% ipython --no-banner

In [1]: import numpy as np

In [2]: import numpy.linalg as la

In [3]: np.set_printoptions(precision=2, suppress=True, linewidth=100)

In [4]: E = np.load("case11.npy")

In [5]: print(E)
[[  0   0  31  60   0  38  74]
 [  0   0  64  47   0   0  53]
 [  0   0  10  69   7   0   0]
 [  0  19   0  32   0  96  41]
 [ 17  20   0   0  21   0   0]
 [ 66  52   0   0  24   0   0]
 [  0   0  46   0   0   0  53]
 [ 68  54   0   0  40   0   0]
 [ 56  20  10   0   0  62  56]
 [ 12   0  28   0   0  54  74]
 [ 41  35   0   0  48   0   0]
 [ 62  40   0   0   0   8   0]
 [ 31  52   0  17   0  99  17]
 [  1  37   0  27  34   0   0]
 [  0   0  37   0   0   0   0]
 [  7  13   0   5   0  33   8]
 [148 131   0   0  45   0   0]
 [ 24  14   0   0  32   0   0]
 [112  83   0   0   1  48   0]
 [  0   0  13   0   7   0   0]
 [  0   5   0  20   7   8   0]]

In [6]: basis = E[[1, 11]].astype(float)

In [7]: for _ in range(6):
   ...:     labels = la.norm(E[:, None] - basis, axis=-1).argmin(axis=1)
   ...:     basis = np.array([E[labels == j].mean(axis=0) for j in range(2)])
   ...: 

In [8]: labels
Out[8]: array([0, 0, 0, 0, 0, 1, 0, 1, 1, 0, 1, 1, 1, 0, 0, 0, 1, 0, 1, 0, 0])

In [9]: np.bincount(labels)
Out[9]: array([13,  8])

In [10]: B = np.c_[E[:, :3] @ np.array([[7, 9, 2], [5, 7, 5], [3, 9, 7]]), np.array([-1, -1, 3, -3, -1, 0, -1, 1, -1, -3, -3, -3, 0, 3, 3, 3, -1, -3, 3, -2, 0])]

In [11]: B
Out[11]: 
array([[  93,  279,  217,   -1],
       [ 192,  576,  448,   -1],
       [  30,   90,   70,    3],
       [  95,  133,   95,   -3],
       [ 219,  293,  134,   -1],
       [ 722,  958,  392,    0],
       [ 138,  414,  322,   -1],
       [ 746,  990,  406,    1],
       [ 522,  734,  282,   -1],
       [ 168,  360,  220,   -3],
       [ 462,  614,  257,   -3],
       [ 634,  838,  324,   -3],
       [ 477,  643,  322,    0],
       [ 192,  268,  187,    3],
       [ 111,  333,  259,    3],
       [ 114,  154,   79,    3],
       [1691, 2249,  951,   -1],
       [ 238,  314,  118,   -3],
       [1199, 1589,  639,    3],
       [  39,  117,   91,   -2],
       [  25,   35,   25,    0]])

In [12]: la.matrix_rank(np.c_[E, B])
Out[12]: np.int64(8)

In [13]: la.matrix_rank(B)
Out[13]: np.int64(4)

In [14]: np.round(la.norm(B - E @ la.lstsq(E, B)[0], axis=0), 2) + 0
Out[14]: array([0.  , 0.  , 0.  , 7.89])

In [15]: d = la.norm(E[:, None] - E[None], axis=-1)

In [16]: np.unravel_index(d.round(6).argmax(), d.shape)
Out[16]: (np.int64(0), np.int64(16))

In [17]: d.shape
Out[17]: (21, 21)

In [18]: m1 = np.load("block9.npy")

In [19]: m1.round(2) + 0
Out[19]: 
array([[-0.59,  0.07, -0.62, -0.5 , -0.14,  0.04,  0.02,  0.04],
       [ 0.03, -0.3 ,  0.34, -0.3 , -0.81, -0.07, -0.2 , -0.02],
       [ 0.55, -0.3 , -0.19, -0.56,  0.35,  0.01, -0.36,  0.1 ],
       [-0.07, -0.18,  0.12, -0.23,  0.18, -0.73,  0.38, -0.42],
       [-0.17,  0.52,  0.23, -0.1 ,  0.12, -0.11, -0.66, -0.42],
       [-0.03, -0.35, -0.45,  0.53, -0.11, -0.41, -0.45,  0.  ],
       [-0.41, -0.12,  0.4 , -0.07,  0.27, -0.27, -0.19,  0.69],
       [ 0.38,  0.61, -0.19, -0.05, -0.27, -0.45,  0.1 ,  0.4 ]])

In [20]: # columns are unit length and at right angles

In [21]: m1.sum(axis=0)
Out[21]: array([-0.31, -0.04, -0.36, -1.27, -0.4 , -1.99, -1.38,  0.36])

In [22]: np.zeros(8, 8)
Traceback (most recent call last):
  Cell In[22], line 1
    np.zeros(8, 8)
TypeError: Cannot interpret '8' as a data type


In [23]: print(round(la.norm(m1), 2))
2.83

In [24]: np.unravel_index(np.abs(m1).argmax(), m1.shape)
Out[24]: (np.int64(1), np.int64(4))

In [25]: la.rank(m1)
Traceback (most recent call last):
  Cell In[25], line 1
    la.rank(m1)
AttributeError: module 'numpy.linalg' has no attribute 'rank'


In [26]: la.matrix_rank(m1)
Out[26]: np.int64(8)

In [27]: m1.sum(axis=1)
Out[27]: array([-1.66, -1.34, -0.39, -0.96, -0.6 , -1.29,  0.3 ,  0.53])

In [28]: B = m1 / la.norm(m1, axis=1, keepdims=True)

In [29]: C2 = B @ B.T

In [30]: np.degrees(np.arccos(np.clip(C2[6, 1], -1, 1)))
Out[30]: np.float64(90.0)

In [31]: np.argwhere(np.triu(np.abs(C2) > 0.95, 1))
Out[31]: array([], shape=(0, 2), dtype=int64)

In [32]: J = np.array([[1, 1, -3, -3, 1, 3, -1],
    ...:     [-3, 2, -3, 0, -2, 2, 3],
    ...:     [0, -1, -1, 1, 3, -1, 3],
    ...:     [2, -1, 0, 3, 2, 2, 0],
    ...:     [3, 1, 3, -1, -2, 2, 1],
    ...:     [-2, -2, -3, -1, 1, -2, -1],
    ...:     [3, 3, -3, 0, -1, 3, -2]])

In [33]: J
Out[33]: 
array([[ 1,  1, -3, -3,  1,  3, -1],
       [-3,  2, -3,  0, -2,  2,  3],
       [ 0, -1, -1,  1,  3, -1,  3],
       [ 2, -1,  0,  3,  2,  2,  0],
       [ 3,  1,  3, -1, -2,  2,  1],
       [-2, -2, -3, -1,  1, -2, -1],
       [ 3,  3, -3,  0, -1,  3, -2]])

In [34]: B = J / np.sqrt((J ** 2).mean(axis=1, keepdims=True))

In [35]: B[6]
Out[35]: array([ 1.24,  1.24, -1.24,  0.  , -0.41,  1.24, -0.83])

In [36]: rng = np.random.default_rng(633345)

In [37]: labels = rng.permutation(7)

In [38]: labels
Out[38]: array([6, 0, 1, 2, 5, 4, 3])

In [39]: B = J[labels][:, labels]

In [40]: B
Out[40]: 
array([[-2,  3,  3, -3,  3, -1,  0],
       [-1,  1,  1, -3,  3,  1, -3],
       [ 3, -3,  2, -3,  2, -2,  0],
       [ 3,  0, -1, -1, -1,  3,  1],
       [-1, -2, -2, -3, -2,  1, -1],
       [ 1,  3,  1,  3,  2, -2, -1],
       [ 0,  2, -1,  0,  2,  2,  3]])

In [41]: round(la.det(B), 2), np.round(la.det(J[labels]), 2)
Out[41]: (np.float64(-15048.0), np.float64(15048.0))

In [42]: np.sort(np.abs(la.eigvals(B)))
Out[42]: array([2.27, 2.27, 3.94, 3.94, 5.43, 5.43, 6.37])

In [43]: np.diag(B)
Out[43]: array([-2,  1,  2, -1, -2, -2,  3])

In [44]: np.allclose(B, J)
Out[44]: False

In [45]: q, Rm = la.qr(J)

In [46]: abs(Rm[0, 0]), round(float(la.norm(J[:, 0])), 2)
Out[46]: (np.float64(6.0), 6.0)

In [47]: np.trace(q @ q.T)
Out[47]: np.float64(7.0)

In [48]: np.round(q.T @ q, 2) + 0
Out[48]: 
array([[1., 0., 0., 0., 0., 0., 0.],
       [0., 1., 0., 0., 0., 0., 0.],
       [0., 0., 1., 0., 0., 0., 0.],
       [0., 0., 0., 1., 0., 0., 0.],
       [0., 0., 0., 0., 1., 0., 0.],
       [0., 0., 0., 0., 0., 1., 0.],
       [0., 0., 0., 0., 0., 0., 1.]])

In [49]: np.round(q @ Rm, 2) + 0
Out[49]: 
array([[ 1.,  1., -3., -3.,  1.,  3., -1.],
       [-3.,  2., -3.,  0., -2.,  2.,  3.],
       [ 0., -1., -1.,  1.,  3., -1.,  3.],
       [ 2., -1.,  0.,  3.,  2.,  2.,  0.],
       [ 3.,  1.,  3., -1., -2.,  2.,  1.],
       [-2., -2., -3., -1.,  1., -2., -1.],
       [ 3.,  3., -3.,  0., -1.,  3., -2.]])

In [50]: B = la.invert(J)
Traceback (most recent call last):
  Cell In[50], line 1
    B = la.invert(J)
AttributeError: module 'numpy.linalg' has no attribute 'invert'


In [51]: B = la.inv(J)

In [52]: round(float(la.cond(J)), 2)
Out[52]: 7.35

In [53]: np.round(la.inv(B), 2) + 0
Out[53]: 
array([[ 1.,  1., -3., -3.,  1.,  3., -1.],
       [-3.,  2., -3.,  0., -2.,  2.,  3.],
       [ 0., -1., -1.,  1.,  3., -1.,  3.],
       [ 2., -1.,  0.,  3.,  2.,  2.,  0.],
       [ 3.,  1.,  3., -1., -2.,  2.,  1.],
       [-2., -2., -3., -1.,  1., -2., -1.],
       [ 3.,  3., -3.,  0., -1.,  3., -2.]])

In [54]: round(float(la.det(J) * la.det(B)), 2)
Out[54]: 1.0

In [55]: print((np.abs(B) > 1e-9).astype(int))
[[1 1 1 1 1 1 1]
 [1 1 1 1 1 1 1]
 [1 1 1 1 1 1 1]
 [1 1 1 1 1 1 1]
 [1 1 1 1 1 1 1]
 [1 1 1 1 1 1 1]
 [1 1 1 1 1 1 1]]

In [56]: np.round(la.slogdet(J)[0], 2)
Out[56]: np.float64(-1.0)

In [57]: la.det(J) * B
Out[57]: 
array([[ 1616.,  1178., -2244.,   150., -3682., -2960., -2768.],
       [ -476.,   817., -1518.,  3783.,  4651.,  6608., -1792.],
       [-1036.,   893.,  1122.,   267.,  1271.,  3760.,  2296.],
       [ 2524.,  -665.,   462., -2103.,  1261.,   368., -1120.],
       [-2956.,  1691., -1650.,   573.,  4193.,  4744.,  1264.],
       [-2684., -1463.,  2442., -3201.,   -77.,   968.,  2288.],
       [  716., -1387., -2838.,   411., -2665., -1088.,    40.]])

In [58]: q, evecs = la.qr(J[:, :2])[0], la.qr(J[:, 2:])[0]

In [59]: s = la.svd(q.T @ evecs, compute_uv=False)

In [60]: s
Out[60]: array([0.93, 0.89])

In [61]: print(np.degrees(np.arccos(s.clip(0, 1))))
[21.69 27.55]

In [62]: feats = np.load("w.npy")

In [63]: feats
Out[63]: 
array([[ 1,  0,  1, -2],
       [ 0,  0,  0,  0],
       [ 1,  0,  1, -2],
       [-2,  0, -2,  4]])

In [64]: # column 2 repeats column 0

In [65]: w, evecs = la.eigh(feats)

In [66]: np.round(la.svd(feats, compute_uv=False), 2) + 0
Out[66]: array([6., 0., 0., 0.])

In [67]: np.round(evecs.T @ evecs, 2) + 0
Out[67]: 
array([[1., 0., 0., 0.],
       [0., 1., 0., 0.],
       [0., 0., 1., 0.],
       [0., 0., 0., 1.]])

In [68]: print(np.round(evecs @ np.diag(w) @ evecs.T, 2) + 0)
[[ 1.  0.  1. -2.]
 [ 0.  0.  0.  0.]
 [ 1.  0.  1. -2.]
 [-2.  0. -2.  4.]]

In [69]: w.sum(), np.trace(feats)
Out[69]: (np.float64(6.0), np.int64(6))
